% python3 -q
>>> import numpy as np
>>> from numpy import linalg as LA
>>> np.set_printoptions(precision=3, suppress=True, linewidth=100, sign=" ")
>>> sv = 3 * 0.5 ** np.arange(7)
>>> rng = np.random.default_rng(637)
>>> A = rng.normal(size=(15, 7)) * rng.permutation(sv)
>>> print(A.round(3) + 0)
[[-0.042 -2.563  0.318  0.08   0.003  0.025 -1.58 ]
 [-0.112  1.287  0.359  0.126 -0.058  0.099  1.834]
 [-0.167 -0.115 -0.137  0.856  0.003  0.067  2.51 ]
 [-0.19   2.885  0.037 -0.062  0.02  -0.116  0.547]
 [ 0.454  3.619  0.763 -0.114 -0.038 -0.086  2.275]
 [ 0.095  5.077 -0.661 -0.582  0.    -0.046 -2.06 ]
 [-0.275 -3.77  -0.031 -0.805 -0.043 -0.04  -0.988]
 [-0.508 -3.697  0.127  0.44   0.026  0.139 -3.424]
 [ 0.085 -1.656 -0.118 -0.234  0.007  0.172 -2.812]
 [ 0.059  0.131  0.338  0.018  0.043  0.111  0.132]
 [-0.199 -2.552  0.144  0.778  0.035 -0.114  1.892]
 [ 0.164  2.325  0.078 -0.171 -0.088  0.108  0.718]
 [-0.345  2.265 -0.063 -0.345 -0.046 -0.222  0.275]
 [ 0.159 -2.833  0.115  0.179 -0.004 -0.042  0.425]
 [ 0.015  0.789  0.465 -1.111 -0.048 -0.092 -0.243]]
>>> D = LA.norm(A[:, None] - A[None], axis=-1)
>>> D[1].round(6).argsort(kind="stable")[:4]
array([  1,  11,   2,  12])
>>> D[:5, :5]
array([[ 0.   ,  5.146,  4.852,  5.86 ,  7.319],
       [ 5.146,  0.   ,  1.791,  2.099,  2.492],
       [ 4.852,  1.791,  0.   ,  3.709,  4.02 ],
       [ 5.86 ,  2.099,  3.709,  0.   ,  2.115],
       [ 7.319,  2.492,  4.02 ,  2.115,  0.   ]])
>>> np.flatnonzero(D[1] < D.mean() / 2)
array([  1,   2,  11,  12])
>>> mat = np.load("w.npy")
>>> mat
array([[ 0.,  4.,  0.,  0.,  0.,  0.,  0.,  0.,  0.,  0.],
       [ 4.,  2.,  4.,  0.,  0.,  0.,  0.,  0.,  0.,  0.],
       [ 0.,  4.,  1.,  4.,  0.,  0.,  0.,  0.,  0.,  0.],
       [ 0.,  0.,  4.,  0.,  4.,  0.,  0.,  0.,  0.,  0.],
       [ 0.,  0.,  0.,  4.,  1.,  4.,  0.,  0.,  0.,  0.],
       [ 0.,  0.,  0.,  0.,  4.,  0.,  4.,  0.,  0.,  0.],
       [ 0.,  0.,  0.,  0.,  0.,  4.,  1.,  4.,  0.,  0.],
       [ 0.,  0.,  0.,  0.,  0.,  0.,  4.,  1.,  4.,  0.],
       [ 0.,  0.,  0.,  0.,  0.,  0.,  0.,  4.,  1.,  4.],
       [ 0.,  0.,  0.,  0.,  0.,  0.,  0.,  0.,  4.,  1.]])
>>> w1 = np.array([[2, 3, 3, 2, 1],
...     [3, 3, 3, 0, 3],
...     [2, 1, 1, 2, 2],
...     [2, 1, 2, 0, 3],
...     [0, 0, 2, 0, 3],
...     [2, 3, 2, 2, 2],
...     [1, 3, 3, 0, 3],
...     [2, 1, 3, 0, 3],
...     [1, 2, 0, 3, 2],
...     [2, 3, 1, 1, 1]])
>>> b = np.array([5, 2, 5, 1, 5])
>>> H = np.maximum(mat @ w1 + b, 0)
>>> LA.matrix_rank(H)
np.int64(5)
>>> C = np.array([[-1, 3], [2, 0], [0, 2], [2, -3], [0, -2]])
>>> print((H @ C).round(6).argmax(axis=1))
[ 1  0  1  0  0  0  1  0  1  0]
>>> M2 = mat + rng.integers(-2, 3, (10, 9)) @ rng.integers(-2, 3, (9, 10))
>>> M2
array([[  3.,   9.,   7.,   0., -11.,  -6.,  -4.,   1.,  -1.,   2.],
       [  6.,   7.,   5.,   8.,  -4.,   4.,  -7.,   5.,  -7.,  -5.],
       [ -6.,   6.,   3.,   8.,   4.,  13.,  -6.,   6.,  -1.,   0.],
       [ -5.,  -5.,   5.,  -2.,  13.,   7., -14.,   2.,  -1.,  -3.],
       [  0.,   0.,   3.,   0.,   3.,  10.,   5.,   3.,  -2.,   4.],
       [ -1.,  -4.,   3.,  -4.,   7.,   1.,   8.,   0.,  -2.,   2.],
       [  5.,  -4.,   4.,  -6., -10.,   4.,   6.,   7.,  -5.,   9.],
       [  4.,   3.,   0.,   3.,  -8.,  -4.,  10.,   3.,   4.,   1.],
       [  7.,  -4., -12.,   4.,   6.,   5.,   8.,   9.,  -4.,  -1.],
       [  8.,   5.,   5.,   3.,  -3.,  -5., -15.,  10.,   3.,  -5.]])
>>> np.round(LA.svd(M2 - mat, compute_uv=False), 3) + 0
array([ 30.827,  29.528,  21.499,  18.236,  13.173,   7.339,   4.946,   2.613,   0.532,   0.   ])
>>> M2 - mat
array([[  3.,   5.,   7.,   0., -11.,  -6.,  -4.,   1.,  -1.,   2.],
       [  2.,   5.,   1.,   8.,  -4.,   4.,  -7.,   5.,  -7.,  -5.],
       [ -6.,   2.,   2.,   4.,   4.,  13.,  -6.,   6.,  -1.,   0.],
       [ -5.,  -5.,   1.,  -2.,   9.,   7., -14.,   2.,  -1.,  -3.],
       [  0.,   0.,   3.,  -4.,   2.,   6.,   5.,   3.,  -2.,   4.],
       [ -1.,  -4.,   3.,  -4.,   3.,   1.,   4.,   0.,  -2.,   2.],
       [  5.,  -4.,   4.,  -6., -10.,   0.,   5.,   3.,  -5.,   9.],
       [  4.,   3.,   0.,   3.,  -8.,  -4.,   6.,   2.,   0.,   1.],
       [  7.,  -4., -12.,   4.,   6.,   5.,   8.,   5.,  -5.,  -5.],
       [  8.,   5.,   5.,   3.,  -3.,  -5., -15.,  10.,  -1.,  -6.]])
>>> print(LA.matrix_rank(M2 - mat, tol=1e-8))
9
